>>> import numpy as np
>>> np.set_printoptions(suppress=True, linewidth=200)
>>> rng = np.random.default_rng(4861)
>>> K = rng.normal(size=(30, 5)) + 3 * np.array([1, 3, 3, 3, 0])
>>> K.round(2)
array([[ 2.62,  9.36,  8.86, 10.32,  0.43],
       [ 2.18,  9.1 ,  8.83,  8.22, -0.58],
       [ 4.77,  7.31,  6.92,  9.06, -0.58],
       [ 2.25,  9.54,  7.28,  8.2 , -0.35],
       [ 2.36,  8.7 ,  9.29,  9.25,  0.12],
       [ 2.62,  8.38,  9.77,  7.52,  0.44],
       [ 2.61,  9.29,  9.72,  9.84,  0.79],
       [ 4.32,  7.55,  8.37, 10.82, -0.95],
       [ 3.5 ,  7.1 ,  8.54, 10.05, -0.3 ],
       [ 3.25,  9.78,  9.4 ,  9.2 , -0.85],
       [ 0.95,  8.21,  9.67,  9.95, -0.69],
       [ 2.35,  8.2 ,  8.89,  9.55,  1.38],
       [ 2.34,  6.86, 10.06,  8.02, -0.48],
       [ 4.94,  8.31,  8.52,  9.28, -0.36],
       [ 2.28,  9.23,  9.44,  9.6 , -0.38],
       [ 2.84,  7.56,  7.92,  8.16, -0.35],
       [ 2.31,  9.16,  7.91,  8.78, -0.76],
       [ 2.26,  9.04,  8.82,  9.1 ,  0.78],
       [ 1.59,  9.68, 10.91,  8.03, -0.85],
       [ 2.14,  7.54, 10.13,  8.54,  1.35],
       [ 4.02,  7.74, 10.72,  7.54, -0.3 ],
       [ 3.62,  8.4 ,  7.77,  8.99, -1.69],
       [ 2.16,  6.93,  8.07,  9.23, -1.  ],
       [ 3.81,  7.62, 10.17,  9.87,  0.28],
       [ 2.06,  8.47,  8.79,  9.86,  2.4 ],
       [ 2.06,  8.66,  9.57,  8.82, -0.76],
       [ 4.55,  9.12,  9.  ,  8.69, -1.35],
       [ 2.  ,  9.61,  9.26, 10.98,  0.14],
       [ 3.02,  9.1 , 10.38,  7.63, -0.95],
       [ 3.44, 10.74,  6.69,  9.4 , -0.6 ]])
>>> Xc = K - K.mean(axis=0)
>>> vecs = np.linalg.svd(Xc)[2][:1]
>>> out = Xc - Xc @ vecs.T @ vecs
>>> np.round(out.std(axis=0), 2)
array([0.66, 0.94, 0.59, 0.88, 0.77])
>>> np.round((Xc @ vecs.T).std(axis=0), 2)
array([1.21])
>>> round(float(np.linalg.norm(out) / np.linalg.norm(Xc)), 2)
0.82
>>> z = K[:, 3] > np.median(K[:, 3])
>>> f = K[z].mean(axis=0) - K[~z].mean(axis=0)
>>> (((K - K.mean(axis=0)) @ f > 0) == z).mean()
np.float64(0.9)
>>> ((K - K.mean(axis=0)) @ f > 0).astype(int)
array([1, 0, 0, 0, 1, 0, 1, 1, 1, 0, 1, 1, 0, 1, 1, 0, 0, 1, 0, 0, 0, 0, 0, 1, 1, 0, 0, 1, 0, 1])
>>> E = np.loadtxt("m.csv", delimiter=",")
>>> E
array([[4., 1., 0., 0., 0.],
       [0., 4., 1., 0., 0.],
       [0., 0., 4., 1., 0.],
       [0., 0., 0., 4., 1.],
       [0., 0., 0., 0., 4.]])
>>> G = E.T @ E
>>> np.diag(G)
array([16., 17., 17., 17., 17.])
>>> G
array([[16.,  4.,  0.,  0.,  0.],
       [ 4., 17.,  4.,  0.,  0.],
       [ 0.,  4., 17.,  4.,  0.],
       [ 0.,  0.,  4., 17.,  4.],
       [ 0.,  0.,  0.,  4., 17.]])
>>> np.round(np.linalg.svd(E, compute_uv=False) ** 2, 2)
array([23.86, 20.77, 16.67, 12.73,  9.97])
>>> np.trace(G), (E ** 2).sum()
(np.float64(84.0), np.float64(84.0))
>>> np.round(np.linalg.matrix_power(E, 4), 2)
array([[256., 256.,  96.,  16.,   1.],
       [  0., 256., 256.,  96.,  16.],
       [  0.,   0., 256., 256.,  96.],
       [  0.,   0.,   0., 256., 256.],
       [  0.,   0.,   0.,   0., 256.]])
>>> np.round(np.sort(np.abs(np.linalg.eigvals(E))), 2)
array([4., 4., 4., 4., 4.])
>>> (E - E.T) / 2
array([[ 0. ,  0.5,  0. ,  0. ,  0. ],
       [-0.5,  0. ,  0.5,  0. ,  0. ],
       [ 0. , -0.5,  0. ,  0.5,  0. ],
       [ 0. ,  0. , -0.5,  0. ,  0.5],
       [ 0. ,  0. ,  0. , -0.5,  0. ]])
>>> E @ E
array([[16.,  8.,  1.,  0.,  0.],
       [ 0., 16.,  8.,  1.,  0.],
       [ 0.,  0., 16.,  8.,  1.],
       [ 0.,  0.,  0., 16.,  8.],
       [ 0.,  0.,  0.,  0., 16.]])
>>> np.round(np.linalg.det(E), 2)
np.float64(1024.0)
